$ ipython --no-banner

In [1]: import numpy as np

In [2]: from numpy import linalg as LA

In [3]: np.set_printoptions(suppress=True, linewidth=160)

In [4]: feats = np.load("x.npy")

In [5]: feats
Out[5]: 
array([[  8.77,  15.35,  12.54,   2.24],
       [ -6.24, -13.63,   2.74,   5.45],
       [-20.31,  -6.58, -12.63,  -0.17],
       [-10.36,  -0.1 , -10.42,  -3.21],
       [  5.55, -12.39,  -8.95,  -6.65],
       [  6.15,  -7.19,  -5.42,  -9.19],
       [ 13.37,   4.5 ,   6.92,  -2.37],
       [  8.68,  -0.4 ,   2.6 ,   2.75],
       [ -3.38,  34.53,  13.46,  14.05],
       [-11.16,  15.76,  -2.09,   8.11],
       [ 10.85, -11.58,   1.13,  -8.95]])

In [6]: Ac = feats - feats.mean(axis=0)

In [7]: vecs = LA.svd(Ac)[2][:3]

In [8]: out = Ac - Ac @ vecs.T @ vecs

In [9]: LA.norm(out, axis=1).round(6).argmax()
Out[9]: np.int64(7)

In [10]: x = np.array([1, 3, 2, 3])

In [11]: h = np.maximum(feats @ x, 0)

In [12]: np.flatnonzero(h > 1e-9)
Out[12]: array([0, 6, 7, 8, 9])

In [13]: np.round(feats.T @ h, 2)
Out[13]: array([ 190.42, 8204.5 , 3534.05, 3006.69])

In [14]: h.round(2)
Out[14]: array([ 86.62,   0.  ,   0.  ,   0.  ,   0.  ,   0.  ,  33.6 ,  20.93, 169.28,  56.27,   0.  ])

In [15]: lab = feats[:, 3] > np.median(feats[:, 3])

In [16]: r0 = feats[lab].mean(axis=0) - feats[~lab].mean(axis=0)

In [17]: r0.round(2)
Out[17]: array([-1.54, 15.88, 10.74, 11.61])

In [18]: ((feats - feats.mean(axis=0)) @ r0 > 0).astype(int)
Out[18]: array([1, 0, 0, 0, 0, 0, 1, 1, 1, 1, 0])
